In [1]: import numpy as np

In [2]: np.set_printoptions(precision=3, suppress=True, linewidth=100, floatmode="fixed")

In [3]: F = np.loadtxt("mat.csv", delimiter=",")

In [4]: F
Out[4]: 
array([[ 3.000, -4.000, -8.000,  2.000, -6.000,  8.000],
       [-6.000, -4.000, -2.000, -5.000, -8.000, -5.000],
       [ 6.000,  1.000,  8.000, -9.000, -2.000, -4.000],
       [-6.000, -3.000,  4.000, -3.000, -7.000, -8.000],
       [-7.000, -7.000,  6.000, -4.000, -9.000,  1.000],
       [-3.000, -7.000,  1.000,  6.000, -5.000, -4.000],
       [ 6.000, -5.000, -8.000, -5.000,  6.000, -5.000],
       [-2.000,  4.000,  7.000, -1.000,  7.000,  4.000],
       [ 9.000,  8.000, -6.000,  5.000, -5.000, -8.000],
       [ 1.000, -9.000, -4.000, -6.000,  1.000,  1.000],
       [ 4.000, -3.000,  6.000,  0.000,  6.000, -7.000]])

In [5]: vec = np.array([1, -2, -2, 1, -1, -2])

In [6]: y = F @ vec

In [7]: np.linalg.lstsq(F, y)[0]
Out[7]: array([ 1.000, -2.000, -2.000,  1.000, -1.000, -2.000])

In [8]: np.round(np.linalg.pinv(F) @ F, 3) + 0
Out[8]: 
array([[1.000, 0.000, 0.000, 0.000, 0.000, 0.000],
       [0.000, 1.000, 0.000, 0.000, 0.000, 0.000],
       [0.000, 0.000, 1.000, 0.000, 0.000, 0.000],
       [0.000, 0.000, 0.000, 1.000, 0.000, 0.000],
       [0.000, 0.000, 0.000, 0.000, 1.000, 0.000],
       [0.000, 0.000, 0.000, 0.000, 0.000, 1.000]])

In [9]: rng = np.random.default_rng(88464)

In [10]: y = y + 0.05 * rng.normal(size=11)

In [11]: y
Out[11]: 
array([ 19.077,  19.058, -11.006,  11.999,  -2.122,  27.957,  31.007, -39.951,  31.055,  18.037,
         5.957])

In [12]: coef, *_ = np.linalg.lstsq(F, y)

In [13]: np.round(F.T @ (y - F @ coef), 3) + 0
Out[13]: array([0.000, 0.000, 0.000, 0.000, 0.000, 0.000])

In [14]: np.round(np.linalg.norm(y - F @ coef), 3)
Out[14]: np.float64(0.133)

In [15]: vec = np.array([5, 5, 4, 2, 3, 0])

In [16]: h1 = np.maximum(F @ vec, 0)

In [17]: np.maximum(F @ (3 * vec), 0)
Out[17]: 
array([  0.000,   0.000, 129.000,   0.000,   0.000,   0.000,   0.000, 171.000, 168.000,   0.000,
       141.000])

In [18]: np.flatnonzero(h1 > 1e-9)
Out[18]: array([ 2,  7,  8, 10])

In [19]: F * (h1 > 1e-9)[:, None]
Out[19]: 
array([[ 0.000, -0.000, -0.000,  0.000, -0.000,  0.000],
       [-0.000, -0.000, -0.000, -0.000, -0.000, -0.000],
       [ 6.000,  1.000,  8.000, -9.000, -2.000, -4.000],
       [-0.000, -0.000,  0.000, -0.000, -0.000, -0.000],
       [-0.000, -0.000,  0.000, -0.000, -0.000,  0.000],
       [-0.000, -0.000,  0.000,  0.000, -0.000, -0.000],
       [ 0.000, -0.000, -0.000, -0.000,  0.000, -0.000],
       [-2.000,  4.000,  7.000, -1.000,  7.000,  4.000],
       [ 9.000,  8.000, -6.000,  5.000, -5.000, -8.000],
       [ 0.000, -0.000, -0.000, -0.000,  0.000,  0.000],
       [ 4.000, -3.000,  6.000,  0.000,  6.000, -7.000]])

In [20]: F.T @ h1
Out[20]: array([ 836.000,  578.000,  689.000, -164.000,  315.000, -721.000])

In [21]: np.tanh(F @ vec)
Out[21]: array([-1.000, -1.000,  1.000, -1.000, -1.000, -1.000, -1.000,  1.000,  1.000, -1.000,  1.000])

In [22]: np.maximum(F @ vec, 0) - np.maximum(-F @ vec, 0)
Out[22]: 
array([-51.000, -92.000,  43.000, -56.000, -81.000, -49.000, -19.000,  57.000,  56.000, -65.000,
        47.000])
